$ python3 -q
>>> import numpy as np
>>> np.set_printoptions(suppress=True, linewidth=200)
>>> mat = np.loadtxt("block2.csv", delimiter=",")
>>> mat
array([[ 0., -2.,  5.,  1., -1., -1., -4.,  0.,  0.],
       [ 2.,  0.,  0., -4.,  2.,  6.,  2., -6.,  0.],
       [-5.,  0.,  0., -6.,  5.,  1.,  2.,  0.,  1.],
       [-1.,  4.,  6.,  0.,  4.,  4.,  3., -3.,  0.],
       [ 1., -2., -5., -4.,  0.,  0.,  1.,  0.,  4.],
       [ 1., -6., -1., -4.,  0.,  0.,  5.,  6., -4.],
       [ 4., -2., -2., -3., -1., -5.,  0., -2.,  0.],
       [ 0.,  6.,  0.,  3.,  0., -6.,  2.,  0., -4.],
       [ 0.,  0., -1.,  0., -4.,  4.,  0.,  4.,  0.]])
>>> rank = np.linalg.matrix_rank(mat)
>>> rank
np.int64(8)
>>> ns = np.linalg.svd(mat)[2][rank:].T
>>> np.linalg.matrix_rank(mat.T @ mat), np.linalg.matrix_rank(mat @ mat.T)
(np.int64(8), np.int64(8))
>>> np.allclose(mat @ ns, 0)
True
>>> np.round(ns[:, 0] / ns[np.abs(ns[:, 0]).round(6).argmax(), 0], 2)
array([ 0.89,  0.46, -0.21, -0.19,  1.  ,  0.24, -0.85,  0.71, -0.23])
>>> np.round(mat @ ns, 2) + 0
array([[0.],
       [0.],
       [0.],
       [0.],
       [0.],
       [0.],
       [0.],
       [0.],
       [0.]])
>>> ns.shape
(9, 1)
>>> U, sig, Vh = np.linalg.svd(mat, full_matrices=False)
>>> round(np.sqrt((sig ** 2).sum()), 2), np.round(np.linalg.norm(mat), 2)
(np.float64(27.39), np.float64(27.39))
>>> U.shape, sig.shape, Vh.shape
((9, 9), (9,), (9, 9))
>>> np.allclose(U * sig @ Vh, mat)
True
>>> sig.round(2) + 0
array([14.37, 14.37, 10.18, 10.18,  7.54,  7.54,  2.85,  2.85,  0.  ])
>>> U, sig, Vh = np.linalg.svd(mat)
>>> np.argmax(sig[:-1] / (sig[1:] + 1e-6)) + 1
np.int64(8)
>>> Y = U[:, :8] @ np.diag(sig[:8]) @ Vh[:8]
>>> np.linalg.matrix_rank(mat, rtol=0.05)
np.int64(8)
>>> Y.round(2) + 0
array([[ 0., -2.,  5.,  1., -1., -1., -4.,  0.,  0.],
       [ 2.,  0.,  0., -4.,  2.,  6.,  2., -6.,  0.],
       [-5.,  0.,  0., -6.,  5.,  1.,  2.,  0.,  1.],
       [-1.,  4.,  6.,  0.,  4.,  4.,  3., -3.,  0.],
       [ 1., -2., -5., -4.,  0.,  0.,  1.,  0.,  4.],
       [ 1., -6., -1., -4.,  0.,  0.,  5.,  6., -4.],
       [ 4., -2., -2., -3., -1., -5.,  0., -2.,  0.],
       [ 0.,  6.,  0.,  3.,  0., -6.,  2.,  0., -4.],
       [ 0.,  0., -1.,  0., -4.,  4.,  0.,  4.,  0.]])
>>> np.round(np.linalg.norm(mat - Y) / np.linalg.norm(mat), 2)
np.float64(0.0)
>>> E = np.loadtxt("test13.csv", delimiter=",")
>>> E
array([[ 0.9, -2. , -0.8],
       [-0.2,  1. , -0.6],
       [-0.3,  1.3, -0.4],
       [-1.5, -1.2,  0.6],
       [ 0.2, -1.2, -0.3],
       [ 0. ,  1. , -0.1],
       [ 0.1, -0.2,  0.2],
       [-0.3,  0.4,  2.2],
       [ 0.9,  1.2, -0.2],
       [-0.6, -3. ,  1.2],
       [-0.3, -0.1,  0.5],
       [ 0.8,  0.9,  0.5],
       [-0.4,  0.7,  1.8],
       [ 0.9,  0.3,  0.1],
       [ 1.3,  1. ,  1.8],
       [ 0.5,  0.9, -0.9],
       [ 0.2,  1. ,  0.8],
       [-0.7, -0.2, -1.3],
       [-0.7, -0.8, -0.2],
       [ 0.2, -1.1, -0.7],
       [-0.5,  1.2,  1.5],
       [ 0.7,  1.3, -0.9],
       [-2.2,  0.6,  1.1],
       [-0.7,  1.4,  0. ],
       [-0.2, -1.4,  1.1],
       [ 1.8,  0. ,  0.4],
       [-0.8, -0.3,  0.5],
       [ 0.1, -0.6, -1.4],
       [-0.8,  0.2, -0.1],
       [ 1.3, -0.2,  1.5],
       [-1.1, -1.1, -0.1],
       [-1.5,  0.3,  2.2],
       [ 0.1, -2.7, -1.4],
       [-0.6,  1.6, -1.1],
       [-1.9,  0.9, -0.8],
       [ 1.9,  1.4,  0.2],
       [ 1.3, -0.7,  0. ]])
>>> cen = E - E.mean(axis=0)
>>> U, sig, Vh = np.linalg.svd(cen, full_matrices=False)
>>> np.abs(Vh[0]).argmax()
np.int64(1)
>>> np.round(sig ** 2 / (sig ** 2).sum(), 2)
array([0.42, 0.32, 0.26])
>>> np.round(np.abs(Vh[-1]), 2)
array([0.77, 0.24, 0.59])
>>> Y = np.c_[E[:, :1] @ np.array([[3]]), np.array([3, 1, -2, 0, 0, -2, 2, 2, 3, 3, -3, -2, -2, 1, 0, 3, -2, 0, 3, -2, 1, -1, 2, -3, 1, -3, 3, 3, 0, 3, -3, 3, 2, 0, 3, -2, 1])]
>>> Y.round(2)
array([[ 2.7,  3. ],
       [-0.6,  1. ],
       [-0.9, -2. ],
       [-4.5,  0. ],
       [ 0.6,  0. ],
       [ 0. , -2. ],
       [ 0.3,  2. ],
       [-0.9,  2. ],
       [ 2.7,  3. ],
       [-1.8,  3. ],
       [-0.9, -3. ],
       [ 2.4, -2. ],
       [-1.2, -2. ],
       [ 2.7,  1. ],
       [ 3.9,  0. ],
       [ 1.5,  3. ],
       [ 0.6, -2. ],
       [-2.1,  0. ],
       [-2.1,  3. ],
       [ 0.6, -2. ],
       [-1.5,  1. ],
       [ 2.1, -1. ],
       [-6.6,  2. ],
       [-2.1, -3. ],
       [-0.6,  1. ],
       [ 5.4, -3. ],
       [-2.4,  3. ],
       [ 0.3,  3. ],
       [-2.4,  0. ],
       [ 3.9,  3. ],
       [-3.3, -3. ],
       [-4.5,  3. ],
       [ 0.3,  2. ],
       [-1.8,  0. ],
       [-5.7,  3. ],
       [ 5.7, -2. ],
       [ 3.9,  1. ]])
>>> np.linalg.matrix_rank(np.c_[E, Y])
np.int64(4)
>>> np.round(np.linalg.lstsq(E, Y[:, 0])[0], 2) + 0
array([3., 0., 0.])
